$ ipython --no-banner

In [1]: import numpy as np

In [2]: from numpy import linalg as LA

In [3]: np.set_printoptions(precision=2, suppress=True, linewidth=100, sign=" ")

In [4]: data = np.load("dump.npy")

In [5]: data
Out[5]: 
array([[ 0.03,  0.03,  0.13,  0.03,  0.03,  0.08,  0.03],
       [ 0.03,  0.03,  0.13,  0.03,  0.03,  0.08,  0.03],
       [ 0.13,  0.13,  0.64,  0.13,  0.13,  0.38,  0.13],
       [ 0.03,  0.03,  0.13,  0.03,  0.03,  0.08,  0.03],
       [ 0.03,  0.03,  0.13,  0.03,  0.03,  0.08,  0.03],
       [ 0.08,  0.08,  0.38,  0.08,  0.08,  0.23,  0.08],
       [ 0.03,  0.03,  0.13,  0.03,  0.03,  0.08,  0.03]])

In [6]: ev, V = LA.eigh(data)

In [7]: np.round(V.T @ V, 2) + 0
Out[7]: 
array([[ 1.,  0.,  0.,  0.,  0.,  0.,  0.],
       [ 0.,  1.,  0.,  0.,  0.,  0.,  0.],
       [ 0.,  0.,  1.,  0.,  0.,  0.,  0.],
       [ 0.,  0.,  0.,  1.,  0.,  0.,  0.],
       [ 0.,  0.,  0.,  0.,  1.,  0.,  0.],
       [ 0.,  0.,  0.,  0.,  0.,  1.,  0.],
       [ 0.,  0.,  0.,  0.,  0.,  0.,  1.]])

In [8]: np.round(LA.eigvalsh(data @ data), 2) + 0
Out[8]: array([ 0.,  0.,  0.,  0.,  0.,  0.,  1.])

In [9]: np.round(V.T @ data @ V, 2) + 0
Out[9]: 
array([[ 0.,  0.,  0.,  0.,  0.,  0.,  0.],
       [ 0.,  0.,  0.,  0.,  0.,  0.,  0.],
       [ 0.,  0.,  0.,  0.,  0.,  0.,  0.],
       [ 0.,  0.,  0.,  0.,  0.,  0.,  0.],
       [ 0.,  0.,  0.,  0.,  0.,  0.,  0.],
       [ 0.,  0.,  0.,  0.,  0.,  0.,  0.],
       [ 0.,  0.,  0.,  0.,  0.,  0.,  1.]])

In [10]: np.abs(V[:, -1])
Out[10]: array([ 0.16,  0.16,  0.8 ,  0.16,  0.16,  0.48,  0.16])

In [11]: LA.eigvalsh(data + 4 * np.eye(7))
Out[11]: array([ 4.,  4.,  4.,  4.,  4.,  4.,  5.])

In [12]: LA.matrix_rank(data, rtol=0.1)
Out[12]: np.int64(1)

In [13]: LA.cond(data) > 100
Out[13]: np.True_

In [14]: data @ LA.pinv(data) @ data
Out[14]: 
array([[ 0.03,  0.03,  0.13,  0.03,  0.03,  0.08,  0.03],
       [ 0.03,  0.03,  0.13,  0.03,  0.03,  0.08,  0.03],
       [ 0.13,  0.13,  0.64,  0.13,  0.13,  0.38,  0.13],
       [ 0.03,  0.03,  0.13,  0.03,  0.03,  0.08,  0.03],
       [ 0.03,  0.03,  0.13,  0.03,  0.03,  0.08,  0.03],
       [ 0.08,  0.08,  0.38,  0.08,  0.08,  0.23,  0.08],
       [ 0.03,  0.03,  0.13,  0.03,  0.03,  0.08,  0.03]])

In [15]: LA.lstsq(data[:-1].T, data[-1])[2]
Out[15]: np.int32(1)

In [16]: round(float(np.trace(LA.pinv(data) @ data)), 2)
Out[16]: 1.0

In [17]: data.mean(axis=0)
Out[17]: array([ 0.05,  0.05,  0.24,  0.05,  0.05,  0.14,  0.05])

In [18]: np.diff(data, axis=0)
Out[18]: 
array([[ 0.  ,  0.  ,  0.  ,  0.  ,  0.  ,  0.  ,  0.  ],
       [ 0.1 ,  0.1 ,  0.51,  0.1 ,  0.1 ,  0.31,  0.1 ],
       [-0.1 , -0.1 , -0.51, -0.1 , -0.1 , -0.31, -0.1 ],
       [ 0.  ,  0.  ,  0.  ,  0.  ,  0.  ,  0.  ,  0.  ],
       [ 0.05,  0.05,  0.26,  0.05,  0.05,  0.15,  0.05],
       [-0.05, -0.05, -0.26, -0.05, -0.05, -0.15, -0.05]])

In [19]: data.sum(axis=1)
Out[19]: array([ 0.33,  0.33,  1.67,  0.33,  0.33,  1.  ,  0.33])

In [20]: data - data[0]
Out[20]: 
array([[ 0.  ,  0.  ,  0.  ,  0.  ,  0.  ,  0.  ,  0.  ],
       [ 0.  ,  0.  ,  0.  ,  0.  ,  0.  ,  0.  ,  0.  ],
       [ 0.1 ,  0.1 ,  0.51,  0.1 ,  0.1 ,  0.31,  0.1 ],
       [ 0.  ,  0.  ,  0.  ,  0.  ,  0.  ,  0.  ,  0.  ],
       [ 0.  ,  0.  ,  0.  ,  0.  ,  0.  ,  0.  ,  0.  ],
       [ 0.05,  0.05,  0.26,  0.05,  0.05,  0.15,  0.05],
       [ 0.  ,  0.  ,  0.  ,  0.  ,  0.  ,  0.  ,  0.  ]])

In [21]: data[7]
Traceback (most recent call last):
  Cell In[21], line 1
    data[7]
IndexError: index 7 is out of bounds for axis 0 with size 7


In [22]: round(LA.norm(data), 2)
Out[22]: np.float64(1.0)

In [23]: LA.matrix_rank(data)
Out[23]: np.int64(1)

In [24]: rng = np.random.default_rng(6)

In [25]: lab = rng.integers(0, 3, 3)

In [26]: feats = np.triu((lab[:, None] == lab) & (rng.random((3, 3)) < 0.8), 1).astype(int)

In [27]: feats += feats.T

In [28]: feats
Out[28]: 
array([[ 0,  1,  0],
       [ 1,  0,  1],
       [ 0,  1,  0]])

In [29]: LA.cond(feats) > 100
Out[29]: np.True_

In [30]: [round(float(x), 2) for x in LA.svd(feats, compute_uv=False)[:3]]
Out[30]: [1.41, 1.41, 0.0]

In [31]: round(float(LA.norm(feats, 2) / LA.norm(feats)), 2)
Out[31]: 0.71

In [32]: np.argsort(-LA.norm(feats, axis=0).round(6), kind="stable")[:3]
Out[32]: array([ 1,  0,  2])

In [33]: Uu, sig, Vt = LA.svd(feats)

In [34]: V = Vt[:(sig > 1e-8).sum()]

In [35]: vec = feats[1] + 4 * feats[0] + rng.integers(2) * np.eye(3)[1]

In [36]: vec
Out[36]: array([ 1.,  4.,  1.])

In [37]: LA.matrix_rank(np.vstack([feats, vec]))
Out[37]: np.int64(2)

In [38]: np.diag(V.T @ V)
Out[38]: array([ 0.5,  1. ,  0.5])

In [39]: proj = np.triu(np.array([[0, 0, 2], [2, 1, 0], [0, 3, 0]]), 1) + np.eye(3)

In [40]: Y = proj @ feats @ LA.inv(proj)

In [41]: np.round(LA.det(Y), 2)
Out[41]: np.float64(0.0)

In [42]: np.round(np.poly(Y), 2) + 0
Out[42]: array([ 1.,  0., -2.,  0.])

In [43]: LA.matrix_rank(Y)
Out[43]: np.int64(2)

In [44]: t = np.radians(30)

In [45]: r_ = np.eye(3)

In [46]: r_[2, 2] = r_[1, 1] = np.cos(t)

In [47]: r_[2, 1], r_[1, 2] = -np.sin(t), np.sin(t)

In [48]: r_
Out[48]: 
array([[ 1.  ,  0.  ,  0.  ],
       [ 0.  ,  0.87,  0.5 ],
       [ 0.  , -0.5 ,  0.87]])

In [49]: Y = feats @ r_.T

In [50]: round(float(LA.det(r_)), 2), np.round(np.trace(r_), 2)
Out[50]: (1.0, np.float64(2.73))

In [51]: np.abs(Y - feats).max(axis=0)
Out[51]: array([ 0. ,  0.5,  0.5])

In [52]: np.allclose(feats @ feats.T, Y @ Y.T)
Out[52]: True

In [53]: LA.svd(feats, compute_uv=False), np.round(LA.svd(Y, compute_uv=False), 2) + 0
Out[53]: (array([ 1.41,  1.41,  0.  ]), array([ 1.41,  1.41,  0.  ]))

In [54]: feats.inv()
Traceback (most recent call last):
  Cell In[54], line 1
    feats.inv()
AttributeError: 'numpy.ndarray' object has no attribute 'inv'


In [55]: np.allclose(feats, feats.T)
Out[55]: True

In [56]: np.trace(feats)
Out[56]: np.int64(0)

In [57]: (feats - feats.T) / 2
Out[57]: 
array([[ 0.,  0.,  0.],
       [ 0.,  0.,  0.],
       [ 0.,  0.,  0.]])

In [58]: np.round(np.sort(np.abs(LA.eigvals(feats))), 2) + 0
Out[58]: array([ 0.  ,  1.41,  1.41])

In [59]: np.round(np.abs(LA.eigvals(feats)).max(), 2)
Out[59]: np.float64(1.41)

In [60]: np.allclose(feats @ feats.T, feats.T @ feats)
Out[60]: True

In [61]: J = np.loadtxt("data.csv", delimiter=",")

In [62]: J
Out[62]: 
array([[-29.35,  20.08, -10.21,   0.11, -31.61,  27.98],
       [-30.51,  19.18, -11.13,   2.75, -29.34,  29.98],
       [-30.  ,  19.95, -11.46,  -0.69, -30.69,  29.39],
       [-31.54,  19.2 , -10.37,   1.39, -29.43,  30.97],
       [-28.06,  20.17, -10.15,   1.95, -29.06,  29.42],
       [-29.95,  20.14, -10.25,   1.  , -29.02,  29.79],
       [-30.87,  19.03,  -9.23,  -0.27, -31.33,  30.12],
       [-30.49,  21.46, -10.28,   0.95, -31.23,  30.82],
       [-28.48,  18.88, -10.05,   0.6 , -29.1 ,  31.16],
       [-30.06,  20.41,  -7.87,   0.53, -29.2 ,  30.89],
       [-28.68,  20.88, -10.34,  -0.86, -30.41,  28.7 ],
       [-29.19,  21.08,  -9.97,  -1.85, -31.59,  31.8 ],
       [-31.67,  19.83, -11.87,   1.09, -29.49,  30.03],
       [-30.45,  19.3 , -10.97,   0.76, -30.81,  28.65],
       [-31.87,  20.2 ,  -9.74,   1.37, -29.66,  30.44],
       [-28.12,  20.51,  -9.49,  -0.62, -27.98,  29.47],
       [-27.93,  19.15, -10.08,  -0.92, -28.97,  28.85],
       [-29.9 ,  18.37, -10.05,  -0.49, -29.66,  29.92],
       [-29.29,  20.17, -10.88,   0.58, -28.94,  30.24],
       [-27.1 ,  21.8 , -10.78,   1.14, -30.03,  30.32],
       [-29.5 ,  18.98, -10.57,   0.13, -29.92,  30.37],
       [-28.02,  19.49, -10.45,  -1.87, -31.36,  28.27],
       [-31.05,  19.66, -10.74,   0.3 , -30.91,  27.86],
       [-28.47,  19.93, -11.07,   0.61, -30.08,  30.06]])

In [63]: gram = np.cov(J, rowvar=False)

In [64]: gram.shape
Out[64]: (6, 6)

In [65]: LA.eigvalsh(gram)[::-1]
Out[65]: array([ 2.19,  1.53,  1.07,  0.82,  0.48,  0.31])

In [66]: J.std(axis=0)
Out[66]: array([ 1.29,  0.83,  0.78,  1.1 ,  0.98,  1.  ])

In [67]: gram.round(2) + 0
Out[67]: 
array([[ 1.72,  0.29,  0.07, -0.51,  0.19, -0.2 ],
       [ 0.29,  0.72,  0.05,  0.  , -0.12,  0.14],
       [ 0.07,  0.05,  0.64, -0.17,  0.1 ,  0.2 ],
       [-0.51,  0.  , -0.17,  1.25,  0.43,  0.24],
       [ 0.19, -0.12,  0.1 ,  0.43,  1.01,  0.23],
       [-0.2 ,  0.14,  0.2 ,  0.24,  0.23,  1.05]])

In [68]: w1 = np.array([[-9, -7, 5, 2, 5],
    ...:     [-6, -8, -7, 0, -1],
    ...:     [6, -5, -4, -9, 3],
    ...:     [6, 7, 7, 5, 7],
    ...:     [-5, 9, -5, 8, 6],
    ...:     [-6, -4, -9, 1, 0]])

In [69]: c = np.array([-3, -1, -3, -3, 2])

In [70]: hid = np.maximum(J @ w1 + c, 0)

In [71]: LA.matrix_rank(hid)
Out[71]: np.int64(1)

In [72]: (hid > 0).astype(int)
Out[72]: 
array([[ 1,  0,  0,  0,  0],
       [ 1,  0,  0,  0,  0],
       [ 1,  0,  0,  0,  0],
       [ 1,  0,  0,  0,  0],
       [ 1,  0,  0,  0,  0],
       [ 1,  0,  0,  0,  0],
       [ 1,  0,  0,  0,  0],
       [ 1,  0,  0,  0,  0],
       [ 1,  0,  0,  0,  0],
       [ 1,  0,  0,  0,  0],
       [ 1,  0,  0,  0,  0],
       [ 1,  0,  0,  0,  0],
       [ 1,  0,  0,  0,  0],
       [ 1,  0,  0,  0,  0],
       [ 1,  0,  0,  0,  0],
       [ 1,  0,  0,  0,  0],
       [ 1,  0,  0,  0,  0],
       [ 1,  0,  0,  0,  0],
       [ 1,  0,  0,  0,  0],
       [ 1,  0,  0,  0,  0],
       [ 1,  0,  0,  0,  0],
       [ 1,  0,  0,  0,  0],
       [ 1,  0,  0,  0,  0],
       [ 1,  0,  0,  0,  0]])

In [73]: basis = np.array([[2, 0, 0], [0, 2, 0], [1, 1, 1], [0, 0, 0], [2, 1, 1]])

In [74]: w1 @ basis
Out[74]: 
array([[ -3,  -4,  10],
       [-21, -24,  -8],
       [ 14, -11,  -1],
       [ 33,  28,  14],
       [ -3,  19,   1],
       [-21, -17,  -9]])

In [75]: (hid @ basis).round(6).argmax(axis=1)
Out[75]: 
array([ 0,  0,  0,  0,  0,  0,  0,  0,  0,  0,  0,  0,  0,  0,  0,  0,  0,  0,  0,  0,  0,  0,  0,
        0])

In [76]: round(np.log10(LA.cond(J)))
Out[76]: 2

In [77]: LA.cond(J) > 100
Out[77]: np.True_

In [78]: np.argsort(-LA.norm(J, axis=0).round(6), kind="stable")[:3]
Out[78]: array([ 4,  5,  0])

In [79]: LA.matrix_rank(J, rtol=0.1)
Out[79]: np.int64(1)

In [80]: Uu, sig, Vt = LA.svd(J)

In [81]: sig
Out[81]: array([ 275.8 ,    6.78,    5.74,    4.56,    3.42,    2.66])

In [82]: Y = Uu[:, :1] @ np.diag(sig[:1]) @ Vt[:1]

In [83]: np.round(LA.norm(J - Y) / LA.norm(J), 2)
Out[83]: np.float64(0.04)

In [84]: LA.matrix_rank(Y)
Out[84]: np.int64(1)

In [85]: ev, V = LA.eigh(data)

In [86]: vec = np.array([-3, -2, 0, 2, -2, 1, 4])

In [87]: round(vec @ data @ vec / (vec @ vec), 2), round(float(ev[0]), 2), np.round(ev[-1], 2)
Out[87]: (np.float64(0.0), -0.0, np.float64(1.0))

In [88]: round(float(np.abs(data).sum(axis=1).max()), 2), round(float(np.abs(ev).max()), 2)
Out[88]: (1.67, 1.0)

In [89]: np.round(LA.eigvalsh(data[1:, 1:]), 2) + 0
Out[89]: array([ 0.  ,  0.  ,  0.  ,  0.  ,  0.  ,  0.97])
